>>> import numpy as np
>>> np.set_printoptions(precision=2, suppress=True, linewidth=160)
>>> Z = np.array([[3, 3, 3, 3, 0, 0, 0, 0, 3, 1],
...     [0, 2, 1, 0, 2, 0, 2, 1, 2, 0],
...     [1, 0, 0, 3, 2, 3, 3, 2, 3, 2],
...     [1, 1, 1, 3, 3, 0, 0, 0, 2, 3],
...     [1, 3, 0, 0, 1, 1, 2, 2, 3, 3],
...     [3, 1, 1, 1, 1, 3, 0, 0, 2, 0],
...     [2, 0, 3, 2, 1, 1, 0, 2, 2, 1],
...     [2, 1, 3, 3, 2, 1, 0, 2, 3, 3],
...     [3, 1, 0, 1, 0, 1, 3, 3, 1, 3],
...     [1, 0, 3, 3, 2, 3, 2, 1, 2, 3]])
>>> rng = np.random.default_rng(549)
>>> W0 = (rng.random((22, 10)) < 0.25) @ Z
>>> print(W0)
[[ 4  3  3  6  2  3  3  2  6  3]
 [ 1  0  3  3  2  3  2  1  2  3]
 [ 5  4  6  6  2  1  0  2  6  4]
 [ 2  2  4  2  3  1  2  3  4  1]
 [ 8  4  6  6  1  2  3  5  6  5]
 [ 4  5  4  6  4  3  5  3  8  3]
 [ 1  1  1  3  3  0  0  0  2  3]
 [ 2  3  3  3  3  4  4  3  5  6]
 [ 0  0  0  0  0  0  0  0  0  0]
 [ 5  4  0  4  3  5  8  7  7  8]
 [ 6  5  7  8  7  3  2  6 10 10]
 [ 0  0  0  0  0  0  0  0  0  0]
 [ 6  5  5  7  7  7  4  3  9  9]
 [ 3  1  1  1  1  3  0  0  2  0]
 [ 7  2  7  9  6  5  5  6  7 10]
 [ 1  1  1  3  3  0  0  0  2  3]
 [ 1  0  3  3  2  3  2  1  2  3]
 [ 2  0  3  2  1  1  0  2  2  1]
 [ 8  7  7  7  4  2  5  6  9  7]
 [ 4  2  1  4  3  1  3  3  3  6]
 [ 0  0  0  0  0  0  0  0  0  0]
 [ 1  0  0  3  2  3  3  2  3  2]]
>>> D = np.linalg.norm(W0[:, None] - W0[None], axis=-1)
>>> print(np.unravel_index(D.round(6).argmax(), D.shape))
(np.int64(8), np.int64(10))
>>> print(D[:5, :5])
[[ 0.    6.71  5.    6.08  6.4 ]
 [ 6.71  0.    8.72  4.9  11.05]
 [ 5.    8.72  0.    7.21  5.48]
 [ 6.08  4.9   7.21  0.    9.49]
 [ 6.4  11.05  5.48  9.49  0.  ]]
>>> print(D[14].round(6).argsort(kind="stable")[:4])
[14 10 12 18]
>>> Z = np.array([[0, -2, -2, -1, 0, -2, 2],
...     [1, -2, 2, 2, -2, -2, 1],
...     [2, 1, -1, -2, 2, 1, 0]])
>>> F = rng.normal(size=(24, 3)) @ Z + np.array([-1, 1, 1, -2, 1, -1, 2])
>>> print(F)
[[-2.2   4.05  1.82 -1.89  1.86  2.05 -0.62]
 [ 1.44 -6.83  3.17  1.6  -4.02 -8.83  7.32]
 [-3.13  0.68 -2.51 -4.02  2.06 -1.32  2.85]
 [ 2.27  2.91 -0.69 -5.41  4.46  0.91  1.83]
 [-2.36 -2.42  1.92  0.53 -2.15 -4.42  3.84]
 [-5.94 -2.29  1.    1.13 -2.95 -4.29  3.32]
 [-2.38 -4.75 -2.67 -2.55 -0.8  -6.75  6.85]
 [-3.17  1.01  2.36  0.02 -0.68 -0.99  1.15]
 [-2.06 -0.26  3.29  0.81 -1.55 -2.26  1.98]
 [-2.55 -1.62  0.08 -1.25 -0.64 -3.62  3.8 ]
 [-3.28 -1.43  2.06  0.66 -2.01 -3.43  2.93]
 [-2.9   6.24  1.73 -2.46  2.95  4.24 -2.27]
 [-1.33  1.76  2.17 -1.14  0.62 -0.24  1.05]
 [-1.57 -0.81 -0.26 -2.21  0.44 -2.81  3.53]
 [-1.78  5.97  3.38 -1.4   2.24  3.97 -2.35]
 [ 2.41 -4.74  1.75 -0.72 -1.53 -6.74  6.48]
 [-0.83  5.41 -5.74 -9.34  7.76  3.41  0.97]
 [-5.9   2.73 -0.58 -1.99  1.03  0.73  0.28]
 [ 0.55  7.83 -1.78 -7.37  7.39  5.83 -1.64]
 [-1.96  5.59  1.86 -2.49  2.85  3.59 -1.66]
 [-4.03  0.87  5.62  3.19 -3.07 -1.13  0.1 ]
 [-3.43 -1.72  1.82  0.63 -2.1  -3.72  3.17]
 [-0.43 -5.11  3.    1.61 -3.64 -7.11  5.79]
 [ 3.17 -0.93  3.91 -0.52 -0.23 -2.93  3.31]]
>>> Xc = F - F.mean(axis=0)
>>> evecs = np.linalg.svd(Xc)[2][:4]
>>> M2 = Xc - Xc @ evecs.T @ evecs
>>> print(np.round(np.cov(Xc @ evecs.T, rowvar=False), 2) + 0)
[[51.06  0.    0.    0.  ]
 [ 0.   13.18  0.    0.  ]
 [ 0.    0.    5.63  0.  ]
 [ 0.    0.    0.    0.  ]]
>>> print(np.diag(evecs.T @ evecs))
[0.98 0.37 0.85 0.38 0.49 0.35 0.58]
>>> M2 = F / np.sqrt((F ** 2).mean(axis=1, keepdims=True))
>>> print(np.linalg.matrix_rank(F - F.mean(axis=1, keepdims=True)))
4
>>> print(round(np.linalg.norm(F, 2) / np.linalg.norm(F), 2))
0.79
>>> print(np.argsort(-np.linalg.norm(F, axis=0).round(6), kind="stable")[:3])
[5 1 6]
>>> Xc = F - F.mean(axis=0)
>>> U, s, VT = np.linalg.svd(Xc, full_matrices=False)
>>> print(np.searchsorted(np.cumsum(s ** 2) / (s ** 2).sum(), 0.9) + 1)
2
>>> print(VT[0] * np.sign(VT[0, np.abs(VT[0]).argmax()]))
[-0.01  0.55 -0.14 -0.31  0.41  0.55 -0.34]
>>> print(np.abs(U[:, 0]).argmax())
18
>>> print(np.round(s ** 2 / (s ** 2).sum(), 2) + 0)
[0.73 0.19 0.08 0.   0.   0.   0.  ]
>>> arr = np.array([[0, -2, 1, 0, -1, 1, 0],
...     [2, 0, 0, 1, 1, 1, -1],
...     [-1, 0, 0, 0, -1, -1, -1],
...     [0, -1, 0, 0, -1, 0, 0],
...     [1, -1, 1, 1, 0, 1, 1],
...     [-1, -1, 1, 0, -1, 0, 1],
...     [0, 1, 1, 0, -1, -1, 0]])
>>> print(np.argsort(-np.linalg.norm(W0, axis=0).round(6), kind="stable")[:3])
[8 9 3]
>>> print(np.abs(np.linalg.svd(W0)[2][-1]))
[0.2  0.5  0.07 0.34 0.09 0.28 0.22 0.39 0.53 0.15]
>>> print(np.linalg.cond(W0) > 100)
True
>>> print(round(np.log10(np.linalg.cond(W0))))
3
>>> print(np.linalg.matrix_rank(W0, rtol=0.1))
5
>>> r0 = np.array([1, -1])
>>> print(np.polyval(r0, arr[5]))
[-2 -2  0 -1 -2 -1  0]
>>> print(np.convolve(arr[5], r0))
[-1  0  2 -1 -1  1  1 -1]
>>> z = rng.permutation(7)
>>> print(z)
[3 6 0 2 5 1 4]
>>> M2 = arr[z][:, z]
>>> print(np.diag(M2))
[0 0 0 0 0 0 0]
>>> print(np.trace(M2))
0
>>> print(np.allclose(M2, arr))
False
>>> G = arr.T @ arr
>>> print(np.round(np.linalg.svd(arr, compute_uv=False) ** 2, 2) + 0)
[14.14 14.14  3.45  3.45  0.41  0.41  0.  ]
>>> print(np.linalg.matrix_rank(G))
6
>>> print(np.trace(G), (arr ** 2).sum())
36 36
